>>> import numpy as np
>>> import numpy.linalg as la
>>> np.set_printoptions(precision=2, suppress=True, linewidth=200, legacy="1.25")
>>> def tidy(a):
...     return np.round(a, 2) + 0
... 
>>> A = np.load("layer2.npy")
>>> A
array([[1.  , 0.2 , 0.04],
       [0.2 , 1.  , 0.2 ],
       [0.04, 0.2 , 1.  ]])
>>> L = la.cholesky(A)
>>> la.eigvalsh(A).min() > 0
True
>>> tidy(L @ L.T)
array([[1.  , 0.2 , 0.04],
       [0.2 , 1.  , 0.2 ],
       [0.04, 0.2 , 1.  ]])
>>> tidy(L)
array([[1.  , 0.  , 0.  ],
       [0.2 , 0.98, 0.  ],
       [0.04, 0.2 , 0.98]])
>>> vals, V = la.eig(L)
>>> tidy(vals)
array([0.98, 0.98, 1.  ])
>>> tidy(np.sort(la.eigvals(L @ L)))
array([0.96, 0.96, 1.  ])
>>> L @ V[:, 0] - vals[0] * V[:, 0]
array([0., 0., 0.])
>>> tidy(la.norm(A[2] - A[1]))
1.14
>>> tidy(la.norm(A, axis=1))
array([1.02, 1.04, 1.02])
>>> tidy(la.norm(A, 1)), tidy(la.norm(A, np.inf))
(1.4, 1.4)
>>> tidy(la.norm(A) ** 2 / la.norm(A, 2) ** 2)
1.86
>>> tidy(la.norm(A, axis=0))
array([1.02, 1.04, 1.02])
>>> tidy(la.norm(A, "nuc"))
3.0
>>> la.norm(A, axis=1).argmax()
1
>>> rng = np.random.default_rng(14)
>>> out = A + rng.integers(-2, 3, (3, 1)) @ rng.integers(-2, 3, (1, 3))
>>> out
array([[ 3.  ,  4.2 , -1.96],
       [-1.8 , -3.  ,  2.2 ],
       [-0.96, -1.8 ,  2.  ]])
>>> tidy(la.svd(out - A, compute_uv=False))
array([7.35, 0.  , 0.  ])
>>> out - A
array([[ 2.,  4., -2.],
       [-2., -4.,  2.],
       [-1., -2.,  1.]])
>>> la.matrix_rank(out - A, tol=1e-8)
1
>>> U, sigma, VT = la.svd(A, full_matrices=False)
>>> tidy(sigma / sigma[0])
array([1.  , 0.74, 0.56])
>>> tidy(U.T @ U)
array([[1., 0., 0.],
       [0., 1., 0.],
       [0., 0., 1.]])
>>> tidy(np.sqrt((sigma ** 2).sum())), tidy(la.norm(A))
(1.78, 1.78)
>>> tidy(VT @ VT.T)
array([[1., 0., 0.],
       [0., 1., 0.],
       [0., 0., 1.]])
>>> (sigma > 1e-8).sum()
3
>>> tidy(sigma)
array([1.3 , 0.96, 0.74])
>>> tidy(np.cumsum(sigma ** 2) / np.sum(sigma ** 2))
array([0.54, 0.83, 1.  ])
>>> np.abs(U[:, 0]).round(6).argmax()
1
>>> X = np.load("dump.npy")
>>> X
array([[-0.02, -0.02,  0.01],
       [-0.01, -0.09,  0.02],
       [-0.04, -0.04,  0.02],
       [-0.04,  0.  , -0.05],
       [ 0.08,  0.06, -0.02],
       [ 0.02, -0.09, -0.01],
       [ 0.05, -0.03, -0.02],
       [-0.03, -0.04, -0.09],
       [ 1.97,  0.03,  0.08],
       [ 1.89,  0.01, -0.04],
       [ 2.03, -0.05,  0.03],
       [ 2.01,  0.01, -0.05],
       [ 2.01,  0.04, -0.02],
       [ 2.  , -0.15,  0.02],
       [ 1.93, -0.04, -0.05],
       [ 2.02, -0.06,  0.02]])
>>> Ac = X - X.mean(axis=0)
>>> U, sigma, VT = la.svd(Ac, full_matrices=False)
>>> tidy(sigma)
array([3.97, 0.21, 0.15])
>>> tidy(Ac.mean(axis=0))
array([0., 0., 0.])
>>> tidy(VT[0] * np.sign(VT[0, np.abs(VT[0]).argmax()]))
array([1.  , 0.  , 0.01])
>>> out = np.array([[1, 1, -1, -2], [-2, -2, 1, -2], [2, -2, 2, 2], [-2, -1, 2, -1]])
>>> feats = out - out.T
>>> feats
array([[ 0,  3, -3,  0],
       [-3,  0,  3, -1],
       [ 3, -3,  0,  0],
       [ 0,  1,  0,  0]])
>>> Q = feats.astype(float).copy()
>>> for j in range(4):
...     Q[:, j] -= Q[:, :j] @ (Q[:, :j].T @ Q[:, j])
...     Q[:, j] /= la.norm(Q[:, j])
... 
>>> tidy(Q)
array([[ 0.  ,  0.79, -0.21, -0.58],
       [-0.71, -0.39,  0.11, -0.58],
       [ 0.71, -0.39,  0.11, -0.58],
       [ 0.  ,  0.26,  0.96,  0.  ]])
>>> x0 = np.array([-4, -3, -4, 5])
>>> tidy(la.svd(feats, compute_uv=False))
array([5.26, 5.26, 0.57, 0.57])
>>> tidy(la.det(feats))
9.0
>>> x0 @ feats @ x0
0
>>> Q = la.solve(np.eye(4) - feats, np.eye(4) + feats)
>>> tidy(Q @ Q.T)
array([[1., 0., 0., 0.],
       [0., 1., 0., 0.],
       [0., 0., 1., 0.],
       [0., 0., 0., 1.]])
>>> T = np.stack([feats, -2 * feats, feats[::-1]])
>>> tidy(la.det(T))
array([  9., 144.,   9.])
>>> T.sum(axis=0)
array([[ 0, -2,  3,  0],
       [ 6, -3, -3,  1],
       [-6,  3,  3, -1],
       [ 0,  2, -3,  0]])
>>> la.matrix_rank(T)
array([4, 4, 4])
>>> F = np.loadtxt("out19.csv", delimiter=",")
>>> F
array([[2., 0., 0., 0.],
       [2., 0., 0., 0.],
       [3., 0., 2., 0.],
       [0., 3., 1., 2.]])
>>> r = la.matrix_rank(F)
>>> r
3
>>> null = la.svd(F)[2][r:].T
>>> tidy(null @ null.T)
array([[ 0.  ,  0.  ,  0.  ,  0.  ],
       [ 0.  ,  0.31,  0.  , -0.46],
       [ 0.  ,  0.  ,  0.  ,  0.  ],
       [ 0.  , -0.46,  0.  ,  0.69]])
>>> tidy(F @ null)
array([[0.],
       [0.],
       [0.],
       [0.]])
>>> np.allclose(F @ null, 0)
True
>>> K = np.array([[2, 0, 0, 1], [-1, 1, -3, -3], [-2, 0, -3, -2], [-1, 1, -3, -2]])
>>> K
array([[ 2,  0,  0,  1],
       [-1,  1, -3, -3],
       [-2,  0, -3, -2],
       [-1,  1, -3, -2]])
>>> T = np.stack([K, -1 * K, K[::-1]])
>>> (T @ K.T).shape
(3, 4, 4)
>>> T.shape
(3, 4, 4)
>>> np.einsum("bij,cij->bc", T, T)
array([[ 57, -57,  26],
       [-57,  57, -26],
       [ 26, -26,  57]])
>>> la.matrix_rank(T.reshape(3, -1))
2
>>> tidy(la.det(T))
array([-6., -6., -6.])
>>> la.matrix_rank(T)
array([4, 4, 4])
>>> sigma = 10 * 0.2 ** np.arange(3)
>>> m1 = rng.normal(size=(14, 3)) * rng.permutation(sigma)
>>> tidy(m1)
array([[ -1.17,  -3.53,   2.5 ],
       [  0.01,   5.12,   2.05],
       [ -0.35,  26.52,  -1.75],
       [  0.15,  27.4 ,  -0.23],
       [  0.05,  -5.12,   0.67],
       [ -0.85,  -6.47,   3.39],
       [  0.08,  -2.4 ,   0.75],
       [  0.17,   1.52,   1.16],
       [ -0.66,   5.91,  -1.35],
       [  0.31,  -0.21,  -2.  ],
       [ -0.03, -10.07,   2.03],
       [ -0.01,   8.53,  -2.23],
       [  0.65,  -3.01,   2.73],
       [  0.34, -11.01,   0.65]])
>>> tidy(la.norm(m1, axis=1))
array([ 4.48,  5.51, 26.58, 27.4 ,  5.16,  7.35,  2.52,  1.92,  6.1 ,  2.03, 10.27,  8.82,  4.12, 11.03])
>>> la.norm(m1, axis=1).argmax()
3
>>> tidy(la.norm(m1, "nuc"))
51.89
>>> tidy(la.norm(m1[2], 1)), tidy(la.norm(m1[2], np.inf))
(28.63, 26.52)
>>> tidy(la.norm(m1, 2))
43.8
>>> C2 = m1.T @ m1
>>> np.allclose(C2, C2.T)
True
>>> la.matrix_rank(C2)
3
>>> tidy(C2)
array([[   3.35,   -5.26,   -2.68],
       [  -5.26, 1908.27, -138.79],
       [  -2.68, -138.79,   50.11]])
>>> tidy(np.diag(C2))
array([   3.35, 1908.27,   50.11])
>>> C2 = np.cov(m1, rowvar=False)
>>> np.argwhere(np.triu(np.abs(np.corrcoef(m1.T)) > 0.8, 1))
array([], shape=(0, 2), dtype=int64)
>>> tidy(m1.std(axis=0))
array([ 0.48, 11.43,  1.8 ])
>>> np.argsort(-m1.std(axis=0).round(6), kind="stable")
array([1, 2, 0])
>>> tidy(la.eigvalsh(C2)[::-1])
array([141.82,   2.41,   0.24])
>>> C2.shape
(3, 3)
>>> J = np.loadtxt("arr.csv", delimiter=",")
>>> tidy(J)
array([[ -4.86,  -0.86,  -5.14],
       [ -2.87,   1.13, -14.11],
       [ -3.6 ,   0.4 , -10.81],
       [ -4.71,  -0.71,  -5.82],
       [ -7.41,  -3.41,   6.35],
       [ -3.87,   0.13,  -9.6 ],
       [-10.57,  -6.57,  20.57],
       [ -6.71,  -2.71,   3.19],
       [ -2.71,   1.29, -14.79],
       [ -1.36,   2.64, -20.9 ],
       [ -6.98,  -2.98,   4.41],
       [ -5.65,  -1.65,  -1.56],
       [ -5.7 ,  -1.7 ,  -1.34],
       [ -8.6 ,  -4.6 ,  11.71],
       [ -6.15,  -2.15,   0.68],
       [ -7.27,  -3.27,   5.7 ],
       [ -5.35,  -1.35,  -2.91],
       [ -2.54,   1.46, -15.59],
       [ -7.16,  -3.16,   5.2 ],
       [ -4.18,  -0.18,  -8.19],
       [ -5.82,  -1.82,  -0.81],
       [ -8.14,  -4.14,   9.62],
       [ -7.44,  -3.44,   6.47],
       [ -3.35,   0.65, -11.91],
       [ -7.68,  -3.68,   7.56]])
>>> U, sigma, VT = la.svd(J)
>>> V = VT[:(sigma > 1e-8).sum()]
>>> x0 = J[11] + 5 * J[19] + rng.integers(2) * np.eye(3)[0]
>>> tidy(x0)
array([-26.55,  -2.55, -42.51])
>>> np.allclose(V.T @ V @ x0, x0)
True
>>> out = J / la.norm(J, axis=1, keepdims=True)
>>> C2 = out @ out.T
>>> tidy(la.norm(out, axis=1))
array([1., 1., 1., 1., 1., 1., 1., 1., 1., 1., 1., 1., 1., 1., 1., 1., 1., 1., 1., 1., 1., 1., 1., 1., 1.])
>>> arr = np.load("m.npy")
>>> arr
array([[5, 3, 0],
       [3, 5, 0],
       [0, 0, 0]])
>>> vals, V = la.eigh(arr)
>>> x0 = np.array([1, -2, -3])
>>> x0 @ arr @ x0
13
>>> np.abs(arr).sum(axis=1).max(), np.abs(vals).max()
(8, 8.0)
>>> tidy(la.eigvalsh(arr[1:, 1:]))
array([0., 5.])
>>> U, sigma, VT = la.svd(arr)
>>> np.argmax(sigma[:-1] / (sigma[1:] + 1e-6)) + 1
2
>>> tidy(sigma)
array([8., 2., 0.])
>>> out = U[:, :2] @ np.diag(sigma[:2]) @ VT[:2]
>>> tidy(out)
array([[5., 3., 0.],
       [3., 5., 0.],
       [0., 0., 0.]])
>>> tidy(la.norm(arr - out, 2)), sigma[2]
(0.0, 0.0)
>>> out = np.array([[2, -3, 2], [-1, -1, 0]])
>>> C = np.kron(out, arr)
>>> C.shape
(6, 9)
>>> tidy(la.norm(C, 2)), tidy(la.norm(out, 2) * la.norm(arr, 2))
(33.05, 33.05)
